>>> import numpy as np
>>> import numpy.linalg as la
>>> np.set_printoptions(suppress=True, linewidth=140)
>>> rd = lambda a: np.round(a, 2) + 0
>>> basis = np.array([[0.6, -0.2, 0.9, 1.7], [0.7, -0.7, -0.1, 1.5]])
>>> rng = np.random.default_rng(92)
>>> M = np.array([[4, 1],
...     [-4, 2],
...     [3, 5],
...     [0, 0],
...     [0, 1],
...     [-1, 2],
...     [0, -5],
...     [5, 5],
...     [0, 3],
...     [3, 0],
...     [3, 1],
...     [2, -2]]) @ basis + 0.05 * rng.normal(size=(12, 4))
>>> rd(M)
array([[ 2.98, -1.55,  3.43,  8.23],
       [-1.02, -0.54, -3.84, -3.8 ],
       [ 5.29, -4.11,  2.18, 12.67],
       [ 0.03, -0.01, -0.07, -0.04],
       [ 0.68, -0.72, -0.1 ,  1.52],
       [ 0.76, -1.13, -1.13,  1.33],
       [-3.5 ,  3.43,  0.49, -7.49],
       [ 6.61, -4.4 ,  4.01, 16.01],
       [ 2.1 , -2.07, -0.33,  4.45],
       [ 1.96, -0.65,  2.56,  5.13],
       [ 2.54, -1.34,  2.57,  6.58],
       [-0.17,  1.02,  1.99,  0.38]])
>>> Uu, sig, vt = la.svd(M)
>>> rd(sig)
array([29.12,  6.07,  0.22,  0.08])
>>> A2 = Uu[:, :2] @ np.diag(sig[:2]) @ vt[:2]
>>> la.matrix_rank(A2)
np.int64(2)
>>> X = np.load("x.npy")
>>> X
array([[0, 1, 1],
       [1, 0, 1],
       [1, 1, 0]])
>>> vals, V = la.eig(X)
>>> rd(vals)
array([-1.,  2., -1.])
>>> rd(np.sort(la.eigvals(X.T)))
array([-1., -1.,  2.])
>>> vals, V = la.eigh(X)
>>> rd(V.T @ V)
array([[1., 0., 0.],
       [0., 1., 0.],
       [0., 0., 1.]])
>>> np.abs(V[:, -1]).round(6).argmax()
np.int64(0)
>>> np.unique(vals.round(6) + 0, return_counts=True)[1]
array([2, 1])
>>> rd(np.abs(V[:, -1]))
array([0.58, 0.58, 0.58])
>>> (vals > 1e-8).sum(), (vals < -1e-8).sum()
(np.int64(1), np.int64(2))
>>> rd(la.eigvalsh(X + 2 * np.eye(3)))
array([1., 1., 4.])
>>> rd(la.svd(X, compute_uv=False))
array([2., 1., 1.])
>>> vals, V = la.eigh(X)
>>> vec = np.array([0, 3, 4])
>>> rd(la.eigvalsh(X[1:, 1:]))
array([-1.,  1.])
>>> rd(V * np.abs(vals) @ V.T)
array([[1.33, 0.33, 0.33],
       [0.33, 1.33, 0.33],
       [0.33, 0.33, 1.33]])
>>> (np.sign(V[:, -1].round(6)) == np.sign(V[0, -1].round(6))).astype(int)
array([1, 1, 1])
>>> np.abs(X).sum(axis=1).max(), rd(np.abs(vals).max())
(np.int64(2), np.float64(2.0))
>>> vec @ X @ vec / (vec @ vec), rd(vals[0]), rd(vals[-1])
(np.float64(0.96), np.float64(-1.0), np.float64(2.0))
>>> z = rng.permutation(3)
>>> A2 = X[:, z] * rng.choice([-1, 1], 3)
>>> A2
array([[-1,  0, -1],
       [ 0,  1, -1],
       [-1,  1,  0]])
>>> Uu, _, vt = la.svd(X.T @ A2)
>>> rd(la.lstsq(X, A2)[0])
array([[ 0.,  1.,  0.],
       [-1.,  0.,  0.],
       [ 0.,  0., -1.]])
>>> np.trace(X @ X @ X) // 6
np.int64(1)
>>> X @ X
array([[2, 1, 1],
       [1, 2, 1],
       [1, 1, 2]])
>>> np.argwhere(np.triu(X))
array([[0, 1],
       [0, 2],
       [1, 2]])
>>> low = np.diag(X.sum(axis=1)) - X
>>> la.matrix_rank(low)
np.int64(2)
>>> round(la.det(low[1:, 1:]))
3
>>> (la.eigvalsh(low) < 1e-8).sum()
np.int64(1)
>>> W0 = np.load("a.npy")
>>> W0
array([[ 1, -1, -1,  1,  1, -1, -1,  1],
       [ 1, -1, -1,  1, -1,  1,  1, -1],
       [ 1,  1, -1, -1, -1, -1,  1,  1],
       [ 1, -1,  1, -1,  1, -1,  1, -1],
       [ 1,  1, -1, -1,  1,  1, -1, -1]])
>>> w1 = np.array([[6, -8, -1, -4, -3],
...     [9, 3, 1, -7, -3],
...     [-5, -6, -9, 7, 9],
...     [6, 7, -8, 0, -5],
...     [-3, -7, 8, 6, -9],
...     [2, 8, 5, -5, -3],
...     [2, -6, 7, -5, -6],
...     [-7, -8, 4, 0, -4]])
>>> b = np.array([-7, 7, 7, 0, -9])
>>> H = np.maximum(W0 @ w1 + b, 0)
>>> (H > 0).astype(int)
array([[0, 0, 1, 1, 0],
       [1, 1, 1, 0, 0],
       [1, 0, 1, 0, 0],
       [0, 0, 1, 1, 0],
       [1, 1, 1, 0, 0]])
>>> H
array([[ 0,  0,  6, 12,  0],
       [15, 26,  6,  0,  0],
       [ 3,  0, 22,  0,  0],
       [ 0,  0, 10, 16,  0],
       [11, 16, 26,  0,  0]])
>>> basis = np.array([[6, 5], [9, 4], [4, 6], [3, 8], [5, 7]])
>>> (H @ basis).round(6).argmax(axis=1)
array([1, 0, 1, 1, 0])
>>> H @ basis
array([[ 60, 132],
       [348, 215],
       [106, 147],
       [ 88, 188],
       [314, 275]])
>>> K = np.tanh(np.array([[-2.2, -0.4],
...     [-0.2, -1.2],
...     [1.5, 1.2],
...     [0.6, 2.4],
...     [-0.2, -1.3],
...     [0.7, 1.7],
...     [1.2, -1.2],
...     [-1.2, 0.8],
...     [-0.4, -0.5],
...     [-2.8, -0.6],
...     [-0.2, -0.5],
...     [-1.2, 0.4],
...     [-0.7, 0.3],
...     [-1.2, 0.8],
...     [0.1, 0.5],
...     [-0.4, 0.5],
...     [-1.3, 2.4],
...     [0.4, 1.4],
...     [-0.5, 1.4],
...     [0.1, 1.6],
...     [0.0, 0.2],
...     [-0.3, 0.2]]) @ np.array([[0.9, -1.3, -0.7], [0.6, 0.3, 1.5]]))
>>> rd(K)
array([[-0.98,  0.99,  0.74],
       [-0.72, -0.1 , -0.93],
       [ 0.97, -0.92,  0.64],
       [ 0.96, -0.06,  1.  ],
       [-0.74, -0.13, -0.95],
       [ 0.93, -0.38,  0.97],
       [ 0.35, -0.96, -0.99],
       [-0.54,  0.95,  0.97],
       [-0.58,  0.35, -0.44],
       [-0.99,  1.  ,  0.79],
       [-0.45,  0.11, -0.54],
       [-0.69,  0.93,  0.89],
       [-0.42,  0.76,  0.74],
       [-0.54,  0.95,  0.97],
       [ 0.37,  0.02,  0.59],
       [-0.06,  0.58,  0.77],
       [ 0.26,  0.98,  1.  ],
       [ 0.83, -0.1 ,  0.95],
       [ 0.37,  0.79,  0.99],
       [ 0.78,  0.34,  0.98],
       [ 0.12,  0.06,  0.29],
       [-0.15,  0.42,  0.47]])
>>> A2 = np.array([[-3, -1], [3, -3], [0, 3], [-3, -2], [2, 2], [3, 3], [0, -3], [2, 1]])
>>> la.matrix_rank(np.vstack([W0, A2.T]))
np.int64(7)
>>> la.matrix_rank(W0 @ A2)
np.int64(2)
>>> W0 @ A2
array([[ -8,   0],
       [-10,  -6],
       [  0, -12],
       [ -6,   2],
       [  6,   2]])
>>> A2.T @ W0.T
array([[ -8, -10,   0,  -6,   6],
       [  0,  -6, -12,   2,   2]])
>>> np.einsum("ij->j", W0)
array([ 5, -1, -3, -1,  1, -1,  1, -1])
>>> E = np.load("case10.npy")
>>> E
array([[ -1.1,   1.9,   0.5,  -0.8,   0.9,   0.4],
       [ -0.3,   0.2,  -2.4,  -0.2,  -1.6,  -0.7],
       [  2. ,  -0.1,   1.4,  -0.9,   0. ,  -2. ],
       [  2.4,  -1. ,   0.6,  -0.8,  -0.7,  -0.2],
       [ -0.1,   0.3,   0.2,   2.5,  -0.1,   1. ],
       [ -0.4,  -0.3,  -0.5,  -0.6,  -0.4,  -0.9],
       [ -0.2,   0.2,  -1.9,   0.2,   1. ,  -1.4],
       [  0.9,   0. ,   1. ,  -1.8,   1.3,   0.8],
       [ -0.6,  -0.7,  -0.6,   0.4,   0.3,   1.2],
       [ -0.4,  -0.5,   0.2,  -0.2,  -0.1,   0.4],
       [ -1.9,  -1.1,   1. ,   0. ,  -2.4,  -0.8],
       [  1.5,   0.9,  -0.1,   0.7,  -0.9,   1.7],
       [ -1.6,   1.1,   0.4,   0.8,   1.7,   0.9],
       [ -0.2,   0.3,  -0.1,  -1.4,  -1.1,   0.9],
       [ -2.1,  -0.9,   1.2,   0.7,   0.8,   0.4],
       [ -1.6,   2.7,   0.1,  -0.5,   0.3,   0.2],
       [ -0.8,  -0.2,   0.7,  -1.8,   0.5,   0.3],
       [  0.6,  -0.2,  -1. ,  -1.4,   0. ,  -0.8],
       [ -0.7,  -0.9,  -0.7,  -0.1,  -0.4,   0.9],
       [ -0.9,   0.1,  -1.1,  -0.8,  -2.1,  -1.1],
       [  1. ,  -1. ,  -4. ,   6. , -26. ,  -5. ],
       [  0.8,  -0.3,  -0.8,   0.1,  -0.6,   0.8],
       [  1.2,  -0.9,  -0.4,  -0.7,  -0.5,  -0.3],
       [ -1. ,   0.1,   0.1,   2.6,  -1.6,  -0.5],
       [  0.6,   0.8,  -0.5,  -0.5,  -0.4,   1.1],
       [  1. ,   0.7,  -1. ,   0.2,  -0.2,   0.1],
       [  1.5,   0.2,   0. ,  -0.4,   0.2,  -0.4],
       [  0.6,   0.5,  -1.3,   0.3,   0.1,   1.1],
       [  0.1,  -0.5,  -0.7,   1.1,  -1.2,   0.8],
       [  2. ,  -0.4,   0.6,  -1.8,   0.7,  -0.3]])
>>> vec = np.array([0, 1, 0, -2, 2, 2])
>>> target = E @ vec
>>> rd(target)
array([  6.1,  -4. ,  -2.3,  -1.2,  -2.9,  -1.7,  -1. ,   7.8,   1.5,   0.5,  -7.5,   1.1,   4.7,   2.7,   0.1,   4.7,   5. ,   1. ,   0.3,
        -4.7, -75. ,  -0.1,  -1.1,  -9.3,   3.2,   0.1,   0.6,   2.3,  -3.5,   4. ])
>>> target = target + 0.02 * rng.normal(size=30)
>>> rd(target)
array([  6.11,  -3.99,  -2.29,  -1.2 ,  -2.89,  -1.72,  -1.  ,   7.79,   1.51,   0.51,  -7.49,   1.07,   4.72,   2.71,   0.14,   4.68,
         5.01,   0.97,   0.29,  -4.71, -74.98,  -0.1 ,  -1.06,  -9.31,   3.2 ,   0.08,   0.61,   2.29,  -3.5 ,   3.98])
>>> b, *_ = la.lstsq(E, target)
>>> rd(b)
array([ 0.  ,  0.99,  0.  , -2.  ,  2.  ,  2.  ])
